$ python3 -q
>>> import numpy as np
>>> from numpy import linalg as LA
>>> np.set_printoptions(precision=2, suppress=True, linewidth=100, sign=" ")
>>> def rd(a):
...     return np.round(a, 2) + 0
... 
>>> M = np.loadtxt("layer11.csv", delimiter=",")
>>> print(M)
[[ -5.    -3.18   1.29   2.22 -11.07  -0.91]
 [ -8.18  -6.02   8.68   0.06  -6.95  -4.32]
 [  0.47   8.84  -7.41   3.47   4.7    2.04]
 [  2.05   0.13   2.68  -2.68   8.22  -0.82]
 [  2.58  -2.45   3.17  -3.19   4.45  -0.59]
 [ -1.62   7.51  -4.86   3.39   4.02   0.7 ]
 [-14.23   2.19   8.51   3.08   1.99  -6.56]
 [  4.28  -2.03  -3.03  -0.58  -4.52   2.43]
 [ -1.94  -4.61  11.59  -5.24  10.23  -4.82]
 [-10.69  10.99  -2.67   7.05   3.35  -2.38]
 [ 10.61   0.46  -5.32  -3.17   5.14   4.15]
 [  7.47   3.56 -14.11   3.46  -9.55   7.07]
 [  4.28   2.58  -1.55  -1.68   8.6    0.92]
 [ 10.05   0.88 -10.75   0.38  -4.99   6.42]
 [ 11.6   -5.92   0.9   -6.9    5.22   2.49]
 [ -3.34   2.    -3.49   3.79  -7.04   0.75]
 [ -5.39   5.57   0.5    2.62   5.16  -2.03]
 [ 12.28   4.03 -11.7   -0.64   2.33   6.68]
 [ 10.87   4.56 -10.75  -0.36   3.86   5.91]
 [  0.49  -5.66   0.71  -0.35 -10.02   0.73]
 [ 14.39  -7.25  -1.18  -7.38   2.14   4.17]
 [ -3.35  -8.99   7.87  -2.08  -8.45  -2.6 ]
 [ -6.55   7.06  -7.18   7.49  -7.9    1.03]
 [  1.8   -2.94   2.9   -2.56   1.93  -0.47]
 [  1.6   -5.51   9.96  -6.16   9.89  -3.29]
 [ -9.22  10.14  -3.57   6.86   1.82  -1.61]
 [ -1.58   5.45 -10.     6.28  -9.82   3.33]
 [ -4.48   6.87  -7.96   6.69  -6.75   1.67]
 [ -9.43  -5.24   9.62   0.18  -5.38  -5.14]
 [-13.8   -2.82  16.08  -1.06   6.18  -9.12]
 [-13.62   9.24  -0.4    7.62   0.01  -3.56]
 [ -3.39  -9.05   7.74  -2.05  -8.38  -2.54]
 [  5.19   2.91  -4.78  -0.33   3.97   2.47]
 [ 11.24  -2.44  -8.15  -1.72  -5.8    6.08]
 [ -1.13  -6.12   6.82  -3.04  -1.06  -2.32]
 [  1.12   4.43  -8.55   4.    -5.62   3.27]
 [  9.35   2.47  -6.16  -1.99   6.2    3.85]
 [ -8.18   3.47  -0.77   4.99  -5.22  -1.62]
 [  4.28  -0.75  -4.76   0.14  -4.88   3.02]]
>>> t3 = np.stack([M, 3 * M, M[::-1]])
>>> print(rd(LA.norm(t3, axis=(1, 2))))
[  91.74  275.21   91.74]
>>> print((t3 @ M.T).shape)
(3, 39, 39)
>>> print(LA.matrix_rank(t3))
[ 6  6  6]
>>> mat = np.loadtxt("case12.csv", delimiter=",")
>>> print(mat)
[[ 3.  0.  0.  0.  0.  0.  0.  0.  0.  0.  0.]
 [ 2.  1.  0.  0.  0.  0.  0.  0.  0.  0.  0.]
 [ 4.  2.  4.  0.  0.  0.  0.  0.  0.  0.  0.]
 [ 4.  5.  3.  5.  0.  0.  0.  0.  0.  0.  0.]
 [ 0.  4.  5.  5.  3.  0.  0.  0.  0.  0.  0.]
 [ 3.  5.  2.  1.  3.  4.  0.  0.  0.  0.  0.]
 [ 4.  4.  0.  0.  2.  1.  2.  0.  0.  0.  0.]
 [ 5.  2.  2.  5.  2.  2.  4.  0.  0.  0.  0.]
 [ 5.  3.  3.  1.  3.  4.  0.  5.  5.  0.  0.]
 [ 3.  0.  3.  0.  2.  0.  0.  0.  5.  2.  0.]
 [ 0.  0.  5.  4.  3.  5.  5.  4.  4.  2.  5.]]
>>> print(rd(LA.matrix_power(mat, 2)))
[[   9.    0.    0.    0.    0.    0.    0.    0.    0.    0.    0.]
 [   8.    1.    0.    0.    0.    0.    0.    0.    0.    0.    0.]
 [  32.   10.   16.    0.    0.    0.    0.    0.    0.    0.    0.]
 [  54.   36.   27.   25.    0.    0.    0.    0.    0.    0.    0.]
 [  48.   51.   50.   40.    9.    0.    0.    0.    0.    0.    0.]
 [  43.   46.   34.   24.   21.   16.    0.    0.    0.    0.    0.]
 [  31.   25.   12.   11.   13.    6.    4.    0.    0.    0.    0.]
 [  69.   65.   37.   37.   20.   12.    8.    0.    0.    0.    0.]
 [  99.   71.   63.   54.   46.   46.   20.   25.   25.    0.    0.]
 [  52.   29.   43.   15.   25.   20.    0.   25.   35.    4.    0.]
 [ 117.  107.  108.   84.   73.   74.   51.   40.   50.   14.   25.]]
>>> print(rd(np.abs(LA.eigvals(mat)).max()))
5.0
>>> LA.determinant(mat)
Traceback (most recent call last):
  File "<python-input-14>", line 1, in <module>
    LA.determinant(mat)
    ^^^^^^^^^^^^^^
AttributeError: module 'numpy.linalg' has no attribute 'determinant'
>>> print((mat - mat.T) / 2)
[[ 0.  -1.  -2.  -2.   0.  -1.5 -2.  -2.5 -2.5 -1.5  0. ]
 [ 1.   0.  -1.  -2.5 -2.  -2.5 -2.  -1.  -1.5  0.   0. ]
 [ 2.   1.   0.  -1.5 -2.5 -1.   0.  -1.  -1.5 -1.5 -2.5]
 [ 2.   2.5  1.5  0.  -2.5 -0.5  0.  -2.5 -0.5  0.  -2. ]
 [ 0.   2.   2.5  2.5  0.  -1.5 -1.  -1.  -1.5 -1.  -1.5]
 [ 1.5  2.5  1.   0.5  1.5  0.  -0.5 -1.  -2.   0.  -2.5]
 [ 2.   2.   0.   0.   1.   0.5  0.  -2.   0.   0.  -2.5]
 [ 2.5  1.   1.   2.5  1.   1.   2.   0.  -2.5  0.  -2. ]
 [ 2.5  1.5  1.5  0.5  1.5  2.   0.   2.5  0.  -2.5 -2. ]
 [ 1.5  0.   1.5  0.   1.   0.   0.   0.   2.5  0.  -1. ]
 [ 0.   0.   2.5  2.   1.5  2.5  2.5  2.   2.   1.   0. ]]
>>> print(mat @ mat)
[[   9.    0.    0.    0.    0.    0.    0.    0.    0.    0.    0.]
 [   8.    1.    0.    0.    0.    0.    0.    0.    0.    0.    0.]
 [  32.   10.   16.    0.    0.    0.    0.    0.    0.    0.    0.]
 [  54.   36.   27.   25.    0.    0.    0.    0.    0.    0.    0.]
 [  48.   51.   50.   40.    9.    0.    0.    0.    0.    0.    0.]
 [  43.   46.   34.   24.   21.   16.    0.    0.    0.    0.    0.]
 [  31.   25.   12.   11.   13.    6.    4.    0.    0.    0.    0.]
 [  69.   65.   37.   37.   20.   12.    8.    0.    0.    0.    0.]
 [  99.   71.   63.   54.   46.   46.   20.   25.   25.    0.    0.]
 [  52.   29.   43.   15.   25.   20.    0.   25.   35.    4.    0.]
 [ 117.  107.  108.   84.   73.   74.   51.   40.   50.   14.   25.]]
>>> print(rd(np.sort(np.abs(LA.eigvals(mat)))))
[ 0.  1.  2.  2.  3.  3.  4.  4.  5.  5.  5.]
